$ ipython --no-banner

In [1]: import numpy as np

In [2]: from numpy import linalg as LA

In [3]: np.set_printoptions(precision=1, suppress=True, linewidth=120)

In [4]: data = np.loadtxt("a.csv", delimiter=",")

In [5]: print(data)
[[5. 1. 0. 0. 0. 0. 0. 0. 0. 0. 0. 0.]
 [0. 5. 1. 0. 0. 0. 0. 0. 0. 0. 0. 0.]
 [0. 0. 5. 1. 0. 0. 0. 0. 0. 0. 0. 0.]
 [0. 0. 0. 5. 1. 0. 0. 0. 0. 0. 0. 0.]
 [0. 0. 0. 0. 5. 1. 0. 0. 0. 0. 0. 0.]
 [0. 0. 0. 0. 0. 5. 1. 0. 0. 0. 0. 0.]
 [0. 0. 0. 0. 0. 0. 5. 1. 0. 0. 0. 0.]
 [0. 0. 0. 0. 0. 0. 0. 5. 1. 0. 0. 0.]
 [0. 0. 0. 0. 0. 0. 0. 0. 5. 1. 0. 0.]
 [0. 0. 0. 0. 0. 0. 0. 0. 0. 5. 1. 0.]
 [0. 0. 0. 0. 0. 0. 0. 0. 0. 0. 5. 1.]
 [0. 0. 0. 0. 0. 0. 0. 0. 0. 0. 0. 5.]]

In [6]: print((data - data.T) / 2)
[[ 0.   0.5  0.   0.   0.   0.   0.   0.   0.   0.   0.   0. ]
 [-0.5  0.   0.5  0.   0.   0.   0.   0.   0.   0.   0.   0. ]
 [ 0.  -0.5  0.   0.5  0.   0.   0.   0.   0.   0.   0.   0. ]
 [ 0.   0.  -0.5  0.   0.5  0.   0.   0.   0.   0.   0.   0. ]
 [ 0.   0.   0.  -0.5  0.   0.5  0.   0.   0.   0.   0.   0. ]
 [ 0.   0.   0.   0.  -0.5  0.   0.5  0.   0.   0.   0.   0. ]
 [ 0.   0.   0.   0.   0.  -0.5  0.   0.5  0.   0.   0.   0. ]
 [ 0.   0.   0.   0.   0.   0.  -0.5  0.   0.5  0.   0.   0. ]
 [ 0.   0.   0.   0.   0.   0.   0.  -0.5  0.   0.5  0.   0. ]
 [ 0.   0.   0.   0.   0.   0.   0.   0.  -0.5  0.   0.5  0. ]
 [ 0.   0.   0.   0.   0.   0.   0.   0.   0.  -0.5  0.   0.5]
 [ 0.   0.   0.   0.   0.   0.   0.   0.   0.   0.  -0.5  0. ]]

In [7]: print(np.trace(data))
60.0

In [8]: print(LA.matrix_power(data, 3))
[[125.  75.  15.   1.   0.   0.   0.   0.   0.   0.   0.   0.]
 [  0. 125.  75.  15.   1.   0.   0.   0.   0.   0.   0.   0.]
 [  0.   0. 125.  75.  15.   1.   0.   0.   0.   0.   0.   0.]
 [  0.   0.   0. 125.  75.  15.   1.   0.   0.   0.   0.   0.]
 [  0.   0.   0.   0. 125.  75.  15.   1.   0.   0.   0.   0.]
 [  0.   0.   0.   0.   0. 125.  75.  15.   1.   0.   0.   0.]
 [  0.   0.   0.   0.   0.   0. 125.  75.  15.   1.   0.   0.]
 [  0.   0.   0.   0.   0.   0.   0. 125.  75.  15.   1.   0.]
 [  0.   0.   0.   0.   0.   0.   0.   0. 125.  75.  15.   1.]
 [  0.   0.   0.   0.   0.   0.   0.   0.   0. 125.  75.  15.]
 [  0.   0.   0.   0.   0.   0.   0.   0.   0.   0. 125.  75.]
 [  0.   0.   0.   0.   0.   0.   0.   0.   0.   0.   0. 125.]]

In [9]: print(data @ data)
[[25. 10.  1.  0.  0.  0.  0.  0.  0.  0.  0.  0.]
 [ 0. 25. 10.  1.  0.  0.  0.  0.  0.  0.  0.  0.]
 [ 0.  0. 25. 10.  1.  0.  0.  0.  0.  0.  0.  0.]
 [ 0.  0.  0. 25. 10.  1.  0.  0.  0.  0.  0.  0.]
 [ 0.  0.  0.  0. 25. 10.  1.  0.  0.  0.  0.  0.]
 [ 0.  0.  0.  0.  0. 25. 10.  1.  0.  0.  0.  0.]
 [ 0.  0.  0.  0.  0.  0. 25. 10.  1.  0.  0.  0.]
 [ 0.  0.  0.  0.  0.  0.  0. 25. 10.  1.  0.  0.]
 [ 0.  0.  0.  0.  0.  0.  0.  0. 25. 10.  1.  0.]
 [ 0.  0.  0.  0.  0.  0.  0.  0.  0. 25. 10.  1.]
 [ 0.  0.  0.  0.  0.  0.  0.  0.  0.  0. 25. 10.]
 [ 0.  0.  0.  0.  0.  0.  0.  0.  0.  0.  0. 25.]]

In [10]: print(round(np.abs(LA.eigvals(data)).max(), 1))
5.0

In [11]: print(np.allclose(data @ data.T, data.T @ data))
False
